In [1]: import numpy as np

In [2]: np.set_printoptions(precision=3, suppress=True, linewidth=120)

In [3]: def rd(a):
   ...:     return np.round(a, 3) + 0
   ...: 

In [4]: X = np.loadtxt("mat.csv", delimiter=",")

In [5]: print(X)
[[-0.254  0.363 -0.836 -2.186  0.994  0.426]
 [ 0.363 -1.907 -0.815 -0.462 -0.867 -1.583]
 [-0.836 -0.815 -1.151  0.613 -0.093 -0.087]
 [-2.186 -0.462  0.613  0.909  0.121  0.378]
 [ 0.994 -0.867 -0.093  0.121 -1.279  2.251]
 [ 0.426 -1.583 -0.087  0.378  2.251  0.681]]

In [6]: w, V = np.linalg.eigh(X)

In [7]: print(rd(V @ np.diag(w) @ V.T))
[[-0.254  0.363 -0.836 -2.186  0.994  0.426]
 [ 0.363 -1.907 -0.815 -0.462 -0.867 -1.583]
 [-0.836 -0.815 -1.151  0.613 -0.093 -0.087]
 [-2.186 -0.462  0.613  0.909  0.121  0.378]
 [ 0.994 -0.867 -0.093  0.121 -1.279  2.251]
 [ 0.426 -1.583 -0.087  0.378  2.251  0.681]]

In [8]: print(rd(w.sum()), rd(np.trace(X)))
-3.001 -3.001

In [9]: print(rd(V.T @ X @ V))
[[-3.001  0.     0.     0.     0.     0.   ]
 [ 0.    -3.     0.     0.     0.     0.   ]
 [ 0.     0.    -2.     0.     0.     0.   ]
 [ 0.     0.     0.    -1.     0.     0.   ]
 [ 0.     0.     0.     0.     3.     0.   ]
 [ 0.     0.     0.     0.     0.     3.   ]]

In [10]: print(rd(w))
[-3.001 -3.    -2.    -1.     3.     3.   ]

In [11]: print(np.unique(w.round(6) + 0, return_counts=True)[1])
[1 1 1 1 1 1]

In [12]: print((w > 1e-8).sum(), (w < -1e-8).sum())
2 4
